$ python3 -q
>>> import numpy as np
>>> import numpy.linalg as la
>>> np.set_printoptions(precision=1, suppress=True, linewidth=140, legacy="1.25")
>>> M = np.load("w.npy")
>>> print(M)
[[ 3.  5.  0.]
 [ 5. -2.  5.]
 [ 0.  5. -1.]]
>>> print(np.round(la.det(M.T), 1))
-44.0
>>> round(la.det(2 * M), 1), np.round(la.det(M), 1)
(-352.0, -44.0)
>>> print(np.kron(np.eye(2, dtype=int), M))
[[ 3.  5.  0.  0.  0.  0.]
 [ 5. -2.  5.  0. -0.  0.]
 [ 0.  5. -1.  0.  0. -0.]
 [ 0.  0.  0.  3.  5.  0.]
 [ 0. -0.  0.  5. -2.  5.]
 [ 0.  0. -0.  0.  5. -1.]]
>>> round(la.eigvals(M).sum().real, 1)
-0.0
>>> np.einsum("ij,ji->", M, M)
114.0
>>> la.eigvals(M)
array([-7.9,  7.1,  0.8])
>>> np.round(np.poly(M), 1) + 0
array([  1.,   0., -57.,  44.])
>>> x = np.array([2, 1, -2])
>>> target = M @ x
>>> coef, lr = np.zeros(3), 1 / la.norm(M, 2) ** 2
>>> for i in range(5):
...     coef -= lr * M.T @ (M @ coef - target)
...     if i % 1 == 0: print(i, round(la.norm(M @ coef - target), 1))
... 
0 2.6
1 1.9
2 1.9
3 1.8
4 1.8
>>> print(round(float(la.cond(M)), 1))
10.1
>>> np.sort(np.abs(la.eigvals(M)))
array([0.8, 7.1, 7.9])
>>> np.round(la.det(M), 1)
-44.0
>>> np.round(np.abs(la.eigvals(M)).max(), 1)
7.9
>>> la.matrix_power(M, 2)
array([[ 34.,   5.,  25.],
       [  5.,  54., -15.],
       [ 25., -15.,  26.]])
>>> out = M[0, 0] * M[1:] - np.outer(M[1:, 0], M[0])
>>> out
array([[  0., -31.,  15.],
       [  0.,  15.,  -3.]])
>>> print(la.matrix_rank(out), la.matrix_rank(M))
2 3
>>> W0 = np.loadtxt("a.csv", delimiter=",")
>>> W0
array([[-0.2, -0.2],
       [ 1.2,  1.1],
       [-0.4, -0.4]])
>>> rk = la.matrix_rank(W0)
>>> print(rk)
1
>>> N = la.svd(W0)[2][rk:].T
>>> print(N.shape)
(2, 1)
>>> [int(la.matrix_rank(np.delete(W0, i, axis=0))) for i in range(3)]
[1, 1, 1]
